% python3 -q
>>> import numpy as np
>>> import numpy.linalg as la
>>> np.set_printoptions(precision=1, suppress=True, linewidth=140, legacy="1.25")
>>> W0 = np.vander(np.arange(4) - 1, 4, increasing=True)
>>> print(W0)
[[ 1 -1  1 -1]
 [ 1  0  0  0]
 [ 1  1  1  1]
 [ 1  2  4  8]]
>>> # row 3 dominates
>>> other = W0 / np.sqrt((W0 ** 2).mean(axis=1, keepdims=True))
>>> la.matrix_rank(W0 - W0.mean(axis=1, keepdims=True))
3
>>> x = np.array([1, 0, 2, 1])
>>> W0 @ np.eye(4)[2]
array([1., 0., 1., 4.])
>>> print(W0 @ np.ones(4))
[ 0.  1.  4. 15.]
>>> W0 @ x
array([ 2,  1,  4, 17])
>>> rng = np.random.default_rng(615062)
>>> lab = rng.integers(0, 3, 2)
>>> mat = np.array([[-3, 4], [-1, -1]]) * (lab[:, None] == lab)
>>> mat
array([[-3,  0],
       [ 0, -1]])
>>> # triangular: eigenvalues sit on the diagonal
>>> np.round(la.eigvalsh(mat).min(), 1)
-3.0
>>> print(round(float(la.det(mat[::-1])), 1))
-3.0
>>> la.eigvals(mat)
array([-3., -1.])
>>> print(np.einsum("ii->", mat))
-4
>>> round(la.det(2 * mat), 1), round(la.det(mat), 1)
(12.0, 3.0)
>>> P = np.triu(np.array([[-1, 2], [2, -3]]), 1) + np.eye(2)
>>> other = P @ mat @ la.inv(P)
>>> la.matrix_rank(other)
2
>>> F = np.load("dump.npy")
>>> F
array([[ 2,  0,  2],
       [ 0,  2, 20],
       [ 0,  2, 20],
       [ 0,  2, 20],
       [ 0,  4, 29],
       [ 0,  4, 29],
       [ 0,  4, 29],
       [ 0,  4, 29],
       [ 0,  4, 29],
       [ 0,  4, 29],
       [ 0,  0, 11],
       [ 0,  2, 20],
       [ 0,  4, 29],
       [ 0,  2, 20],
       [ 0,  2, 20],
       [ 0,  0, 11],
       [ 0,  2, 20]])
>>> # rows 1 and 2 are equal
>>> Xc = F - F.mean(axis=0)
>>> U, sigma, VT = la.svd(Xc, full_matrices=False)
>>> (np.sign(U[:, 0]) == np.sign(U[0, 0])).astype(int)
array([1, 1, 1, 1, 0, 0, 0, 0, 0, 0, 1, 1, 0, 1, 1, 1, 1])
>>> np.searchsorted(np.cumsum(sigma ** 2) / (sigma ** 2).sum(), 0.9) + 1
1
>>> np.abs(VT[-1])
array([0.7, 0.7, 0.2])
>>> np.round(Xc.mean(axis=0), 1) + 0
array([0., 0., 0.])
>>> sigma.round(1) + 0
array([32.3,  2.1,  0. ])
>>> np.round(sigma ** 2 / (sigma ** 2).sum(), 1) + 0
array([1., 0., 0.])
>>> np.abs(U[:, 0]).argmax()
0
